$ python3 -q
>>> import numpy as np
>>> np.set_printoptions(precision=3, suppress=True, linewidth=140, legacy="1.25")
>>> tidy = lambda a: np.round(a, 3) + 0
>>> m1 = np.load("test18.npy")
>>> m1
array([[-1,  0,  1,  2,  3],
       [ 4,  5,  6,  7,  8],
       [ 9, 10, 11, 12, 13]])
>>> # looks like rank 2
>>> f = np.array([4, 7])
>>> np.cross(m1[2, :3], m1[1, :3])
array([  5, -10,   5])
>>> np.correlate(m1[2], m1[1], "full")
array([ 72, 143, 212, 278, 340, 258, 182, 113,  52])
>>> np.array([np.convolve(row, f, "same") for row in m1])
array([[ -4,  -7,   4,  15,  26],
       [ 16,  48,  59,  70,  81],
       [ 36, 103, 114, 125, 136]])
>>> np.convolve(m1[2], f)
array([ 36, 103, 114, 125, 136,  91])
>>> U, s, Vh = np.linalg.svd(m1)
>>> tidy(s)
array([28.474,  3.041,  0.   ])
>>> M2 = U[:, :2] @ np.diag(s[:2]) @ Vh[:2]
>>> tidy(M2)
array([[-1.,  0.,  1.,  2.,  3.],
       [ 4.,  5.,  6.,  7.,  8.],
       [ 9., 10., 11., 12., 13.]])
>>> F = np.array([[-3, -3, -2],
...     [2, 3, -3],
...     [3, -1, 2],
...     [3, 3, -1],
...     [-1, -2, -3],
...     [-2, -1, 2],
...     [-2, 3, 1]])
>>> F
array([[-3, -3, -2],
       [ 2,  3, -3],
       [ 3, -1,  2],
       [ 3,  3, -1],
       [-1, -2, -3],
       [-2, -1,  2],
       [-2,  3,  1]])
>>> U, s = np.linalg.svd(F)
Traceback (most recent call last):
  File "<python-input-17>", line 1, in <module>
    U, s = np.linalg.svd(F)
    ^^^^
ValueError: too many values to unpack (expected 2)
>>> U, s, Vh = np.linalg.svd(F, full_matrices=False)
>>> U.shape, s.shape, Vh.shape
((7, 3), (3,), (3, 3))
>>> tidy(np.abs(Vh[0]))
array([0.688, 0.726, 0.026])
>>> np.allclose(U * s @ Vh, F)
True
>>> tidy(U.T @ F @ Vh.T)
array([[7.749, 0.   , 0.   ],
       [0.   , 5.659, 0.   ],
       [0.   , 0.   , 4.683]])
>>> tidy(s / s[0])
array([1.   , 0.73 , 0.604])
>>> np.abs(U[:, 0]).round(6).argmax()
3
>>> tidy(Vh @ Vh.T)
array([[1., 0., 0.],
       [0., 1., 0.],
       [0., 0., 1.]])
>>> tidy(s)
array([7.749, 5.659, 4.683])
>>> vec = np.array([7, 3, 7])
>>> rhs = F @ vec
>>> rhs
array([-44,   2,  32,  23, -34,  -3,   2])
>>> rng = np.random.default_rng(634)
>>> rhs = rhs + 0.3 * rng.normal(size=7)
>>> tidy(rhs)
array([-44.196,   2.191,  31.678,  22.979, -33.438,  -2.7  ,   1.841])
>>> coef, *_ = np.linalg.lstsq(F, rhs)
>>> tidy(F.T @ (rhs - F @ coef))
array([0., 0., 0.])
>>> tidy(coef)
array([6.979, 2.996, 6.936])
>>> X = np.load("x.npy")
>>> X
array([[-0.9, -0.1, -0.6, -1.2, -0.2],
       [ 0.6, -0.8,  1.3,  0.9, -0.1],
       [-0.5,  0.6,  1.2,  0.8, -0.1],
       [ 0.3,  0.7, -0.4, -0.2, -0.7],
       [ 0.5,  1.5,  1.3,  0.4,  1.1]])
>>> t3 = np.stack([X, -3 * X, X[::-1]])
>>> tidy(np.linalg.det(t3))
array([ -3.745, 910.013,  -3.745])
>>> t3.shape
(3, 5, 5)
>>> tidy(np.linalg.norm(t3, axis=(1, 2)))
array([ 3.962, 11.887,  3.962])
>>> (t3 @ X.T).shape
(3, 5, 5)
>>> np.linalg.matrix_rank(t3)
array([5, 5, 5])
>>> tidy(np.einsum("bij,cij->bc", t3, t3))
array([[ 15.7 , -47.1 ,  -3.48],
       [-47.1 , 141.3 ,  10.44],
       [ -3.48,  10.44,  15.7 ]])
>>> G = X.T @ X
>>> tidy(np.diag(G))
array([1.76, 3.75, 5.34, 3.09, 1.76])
>>> tidy(np.trace(G)), tidy((X ** 2).sum())
(15.7, 15.7)
>>> tidy(np.linalg.eigvalsh(G)[::-1])
array([9.256, 3.703, 1.373, 1.097, 0.272])
>>> tidy(G)
array([[1.76, 0.27, 1.25, 1.36, 0.51],
       [0.27, 3.75, 1.41, 0.34, 1.2 ],
       [1.25, 1.41, 5.34, 3.45, 1.58],
       [1.36, 0.34, 3.45, 3.09, 0.65],
       [0.51, 1.2 , 1.58, 0.65, 1.76]])
>>> L = np.linalg.cholesky(G)
>>> tidy(np.diag(L) ** 2)
array([1.76 , 3.709, 4.052, 0.564, 0.94 ])
>>> tidy(G / np.sqrt(np.outer(np.diag(G), np.diag(G))))
array([[1.   , 0.105, 0.408, 0.583, 0.29 ],
       [0.105, 1.   , 0.315, 0.1  , 0.467],
       [0.408, 0.315, 1.   , 0.849, 0.515],
       [0.583, 0.1  , 0.849, 1.   , 0.279],
       [0.29 , 0.467, 0.515, 0.279, 1.   ]])
>>> tidy(np.prod(np.diag(L)) ** 2), tidy(np.linalg.det(G))
(14.024, 14.024)
>>> tidy(L @ L.T)
array([[1.76, 0.27, 1.25, 1.36, 0.51],
       [0.27, 3.75, 1.41, 0.34, 1.2 ],
       [1.25, 1.41, 5.34, 3.45, 1.58],
       [1.36, 0.34, 3.45, 3.09, 0.65],
       [0.51, 1.2 , 1.58, 0.65, 1.76]])
>>> np.linalg.eigvalsh(G).min() > 0
True
